>>> import numpy as np
>>> np.set_printoptions(precision=3, suppress=True, linewidth=200, sign=" ")
>>> X = np.loadtxt("arr.csv", delimiter=",")
>>> X
array([[ 3.,  0.,  0.,  0.,  0.,  0.],
       [ 5.,  3.,  0.,  0.,  0.,  0.],
       [ 0.,  4.,  8.,  0.,  0.,  0.],
       [ 0.,  1.,  8.,  9.,  0.,  0.],
       [ 5.,  1.,  2.,  8.,  1.,  0.],
       [ 5.,  1.,  6.,  0.,  2.,  6.]])
>>> # triangular, det is the product of the diagonal
>>> def softmax(z):
...     e = np.exp(z - z.max(axis=-1, keepdims=True))
...     return e / e.sum(axis=-1, keepdims=True)
... 
>>> np.round(softmax(10 * X[2]), 3) + 0
array([ 0.,  0.,  1.,  0.,  0.,  0.])
>>> softmax(X).sum(axis=1)
array([ 1.,  1.,  1.,  1.,  1.,  1.])
>>> att = X @ X.T / np.sqrt(6)
>>> np.round(softmax(att + np.triu(np.full(att.shape, -np.inf), 1)), 3) + 0
array([[ 1.   ,  0.   ,  0.   ,  0.   ,  0.   ,  0.   ],
       [ 0.   ,  1.   ,  0.   ,  0.   ,  0.   ,  0.   ],
       [ 0.   ,  0.   ,  1.   ,  0.   ,  0.   ,  0.   ],
       [ 0.   ,  0.   ,  0.   ,  1.   ,  0.   ,  0.   ],
       [ 0.   ,  0.   ,  0.   ,  0.079,  0.921,  0.   ],
       [ 0.   ,  0.   ,  0.   ,  0.   ,  0.   ,  1.   ]])
>>> np.round(softmax(att), 3) + 0
array([[ 0.028,  0.324,  0.001,  0.001,  0.324,  0.324],
       [ 0.   ,  0.852,  0.   ,  0.   ,  0.074,  0.074],
       [ 0.   ,  0.   ,  0.993,  0.007,  0.   ,  0.   ],
       [ 0.   ,  0.   ,  0.   ,  1.   ,  0.   ,  0.   ],
       [ 0.   ,  0.   ,  0.   ,  0.079,  0.921,  0.   ],
       [ 0.   ,  0.   ,  0.   ,  0.   ,  0.   ,  1.   ]])
>>> B = X / np.linalg.norm(X, axis=1, keepdims=True)
>>> cov = B @ B.T
>>> cov[0]
array([ 1.   ,  0.857,  0.   ,  0.   ,  0.513,  0.495])
>>> np.round(np.degrees(np.arccos(np.clip(cov[0, 1], -1, 1))), 3)
np.float64(30.964)
>>> (np.abs(cov) > 0.9).astype(int)
array([[ 1,  0,  0,  0,  0,  0],
       [ 0,  1,  0,  0,  0,  0],
       [ 0,  0,  1,  0,  0,  0],
       [ 0,  0,  0,  1,  0,  0],
       [ 0,  0,  0,  0,  1,  0],
       [ 0,  0,  0,  0,  0,  1]])
>>> (cov - 2 * np.eye(6)).round(6).argmax(axis=1)
array([ 1,  0,  3,  4,  3,  2])
>>> np.linalg.norm(B, axis=1)
array([ 1.,  1.,  1.,  1.,  1.,  1.])
>>> np.argwhere(np.triu(np.abs(cov) > 0.95, 1))
array([], shape=(0, 2), dtype=int64)
>>> B = X[0, 0] * X[1:] - np.outer(X[1:, 0], X[0])
>>> B
array([[  0.,   9.,   0.,   0.,   0.,   0.],
       [  0.,  12.,  24.,   0.,   0.,   0.],
       [  0.,   3.,  24.,  27.,   0.,   0.],
       [  0.,   3.,   6.,  24.,   3.,   0.],
       [  0.,   3.,  18.,   0.,   6.,  18.]])
>>> np.linalg.matrix_rank(B), np.linalg.matrix_rank(X)
(np.int64(5), np.int64(6))
>>> np.flatnonzero(~B.round(6).any(axis=1))
array([], dtype=int64)
>>> round(float(np.linalg.norm(B[2], 1)), 3), np.round(np.linalg.norm(B[2], np.inf), 3)
(54.0, np.float64(27.0))
>>> B[2] @ B[4]
np.float64(441.0)
>>> round(np.linalg.norm(B, 1), 3), round(np.linalg.norm(B, np.inf), 3)
(np.float64(72.0), np.float64(54.0))
>>> np.linalg.norm(B, axis=0)
array([  0.   ,  15.875,  38.884,  36.125,   6.708,  18.   ])
>>> round(np.linalg.norm(B) ** 2 / np.linalg.norm(B, 2) ** 2, 3)
np.float64(1.469)
>>> np.round(np.linalg.norm(B[2] - B[4]), 3)
np.float64(33.541)
>>> mat = np.load("test14.npy")
>>> mat
array([[  2.6,   4. ,  -2.1,   2.1,   0. ,   1.3,   0.2,  -0.3,  -0.4,  -1.1,  -0.3,  -1.2],
       [  1.4,  -2. ,  -1.1,  -0.6,   1.7,  -0.5,   0.3,  -1.1,   0.6,   1.2,  -0.9,   1.1],
       [ -1. ,  -7. ,   0.1,   0.5,  -0.6,  -0.3,  -0.5,   1.2,  -0.1,   1.1,  -1.4,  -0.4],
       [ -1. ,  -9. ,  -0.4,  -0.5,   0.6,  -1.9,   1.1,   2.3,   0.4,  -0.7,   1.7,   0. ],
       [  0.4,  14. ,  -0.3,   1.2,  -0.2,  -0.1,   0.8,   2.3,  -1.3,   0.4,   0.9,  -0.5],
       [  1.1,  -5. ,   1.5,   1.1,  -0.3,   1. ,   0.2,  -0.3,   2.3,   1.2,   1.3,  -0.4],
       [  0.2,  14. ,  -0.3,  -0.9,   0.8,   0.3,  -0.7,   0.2,  -0.3,  -0.8,  -0.6,   0.3],
       [ -1.1,   8. ,   1.2,   0.9,  -1.5,   2.5,  -0.8,   0.9,   1.5,  -1.2,  -0.2,   0.2],
       [  0.5, -16. ,  -0.7,  -2.8,   1.7,   1. ,  -2.5,   2.9,  -0.4,   0. ,   1. ,  -0.6],
       [  0.3,   3. ,   0.2,  -2. ,   0.9,   0.1,   0.7,   0.1,  -2.1,   0.5,  -0.6,  -0.3],
       [ -1.1,   7. ,  -1.2,  -0.6,   0.8,   0.2,  -1. ,  -1.3,  -1.9,   0.7,   0.2,  -0.1],
       [ -0.8,  -4. ,   1.6,  -0.9,  -0.1,  -0.3,  -1. ,   1.5,   0.8,  -0.3,  -0.3,   0.8]])
>>> left, sv, Vt = np.linalg.svd(mat, full_matrices=False)
>>> round(float(np.sqrt((sv ** 2).sum())), 3), round(float(np.linalg.norm(mat)), 3)
(33.458, 33.458)
>>> sv
array([ 31.179,   6.283,   5.704,   4.809,   4.498,   3.313,   2.783,   2.577,   2.164,   1.146,   0.671,   0.307])
>>> np.round(Vt @ Vt.T, 3) + 0
array([[ 1.,  0.,  0.,  0.,  0.,  0.,  0.,  0.,  0.,  0.,  0.,  0.],
       [ 0.,  1.,  0.,  0.,  0.,  0.,  0.,  0.,  0.,  0.,  0.,  0.],
       [ 0.,  0.,  1.,  0.,  0.,  0.,  0.,  0.,  0.,  0.,  0.,  0.],
       [ 0.,  0.,  0.,  1.,  0.,  0.,  0.,  0.,  0.,  0.,  0.,  0.],
       [ 0.,  0.,  0.,  0.,  1.,  0.,  0.,  0.,  0.,  0.,  0.,  0.],
       [ 0.,  0.,  0.,  0.,  0.,  1.,  0.,  0.,  0.,  0.,  0.,  0.],
       [ 0.,  0.,  0.,  0.,  0.,  0.,  1.,  0.,  0.,  0.,  0.,  0.],
       [ 0.,  0.,  0.,  0.,  0.,  0.,  0.,  1.,  0.,  0.,  0.,  0.],
       [ 0.,  0.,  0.,  0.,  0.,  0.,  0.,  0.,  1.,  0.,  0.,  0.],
       [ 0.,  0.,  0.,  0.,  0.,  0.,  0.,  0.,  0.,  1.,  0.,  0.],
       [ 0.,  0.,  0.,  0.,  0.,  0.,  0.,  0.,  0.,  0.,  1.,  0.],
       [ 0.,  0.,  0.,  0.,  0.,  0.,  0.,  0.,  0.,  0.,  0.,  1.]])
>>> np.allclose(left * sv @ Vt, mat)
True
>>> np.round(left.T @ mat @ Vt.T, 3) + 0
array([[ 31.179,   0.   ,   0.   ,   0.   ,   0.   ,   0.   ,   0.   ,   0.   ,   0.   ,   0.   ,   0.   ,   0.   ],
       [  0.   ,   6.283,   0.   ,   0.   ,   0.   ,   0.   ,   0.   ,   0.   ,   0.   ,   0.   ,   0.   ,   0.   ],
       [  0.   ,   0.   ,   5.704,   0.   ,   0.   ,   0.   ,   0.   ,   0.   ,   0.   ,   0.   ,   0.   ,   0.   ],
       [  0.   ,   0.   ,   0.   ,   4.809,   0.   ,   0.   ,   0.   ,   0.   ,   0.   ,   0.   ,   0.   ,   0.   ],
       [  0.   ,   0.   ,   0.   ,   0.   ,   4.498,   0.   ,   0.   ,   0.   ,   0.   ,   0.   ,   0.   ,   0.   ],
       [  0.   ,   0.   ,   0.   ,   0.   ,   0.   ,   3.313,   0.   ,   0.   ,   0.   ,   0.   ,   0.   ,   0.   ],
       [  0.   ,   0.   ,   0.   ,   0.   ,   0.   ,   0.   ,   2.783,   0.   ,   0.   ,   0.   ,   0.   ,   0.   ],
       [  0.   ,   0.   ,   0.   ,   0.   ,   0.   ,   0.   ,   0.   ,   2.577,   0.   ,   0.   ,   0.   ,   0.   ],
       [  0.   ,   0.   ,   0.   ,   0.   ,   0.   ,   0.   ,   0.   ,   0.   ,   2.164,   0.   ,   0.   ,   0.   ],
       [  0.   ,   0.   ,   0.   ,   0.   ,   0.   ,   0.   ,   0.   ,   0.   ,   0.   ,   1.146,   0.   ,   0.   ],
       [  0.   ,   0.   ,   0.   ,   0.   ,   0.   ,   0.   ,   0.   ,   0.   ,   0.   ,   0.   ,   0.671,   0.   ],
       [  0.   ,   0.   ,   0.   ,   0.   ,   0.   ,   0.   ,   0.   ,   0.   ,   0.   ,   0.   ,   0.   ,   0.307]])
>>> sv / sv[0]
array([ 1.   ,  0.202,  0.183,  0.154,  0.144,  0.106,  0.089,  0.083,  0.069,  0.037,  0.022,  0.01 ])
>>> np.round(left.T @ left, 3) + 0
array([[ 1.,  0.,  0.,  0.,  0.,  0.,  0.,  0.,  0.,  0.,  0.,  0.],
       [ 0.,  1.,  0.,  0.,  0.,  0.,  0.,  0.,  0.,  0.,  0.,  0.],
       [ 0.,  0.,  1.,  0.,  0.,  0.,  0.,  0.,  0.,  0.,  0.,  0.],
       [ 0.,  0.,  0.,  1.,  0.,  0.,  0.,  0.,  0.,  0.,  0.,  0.],
       [ 0.,  0.,  0.,  0.,  1.,  0.,  0.,  0.,  0.,  0.,  0.,  0.],
       [ 0.,  0.,  0.,  0.,  0.,  1.,  0.,  0.,  0.,  0.,  0.,  0.],
       [ 0.,  0.,  0.,  0.,  0.,  0.,  1.,  0.,  0.,  0.,  0.,  0.],
       [ 0.,  0.,  0.,  0.,  0.,  0.,  0.,  1.,  0.,  0.,  0.,  0.],
       [ 0.,  0.,  0.,  0.,  0.,  0.,  0.,  0.,  1.,  0.,  0.,  0.],
       [ 0.,  0.,  0.,  0.,  0.,  0.,  0.,  0.,  0.,  1.,  0.,  0.],
       [ 0.,  0.,  0.,  0.,  0.,  0.,  0.,  0.,  0.,  0.,  1.,  0.],
       [ 0.,  0.,  0.,  0.,  0.,  0.,  0.,  0.,  0.,  0.,  0.,  1.]])
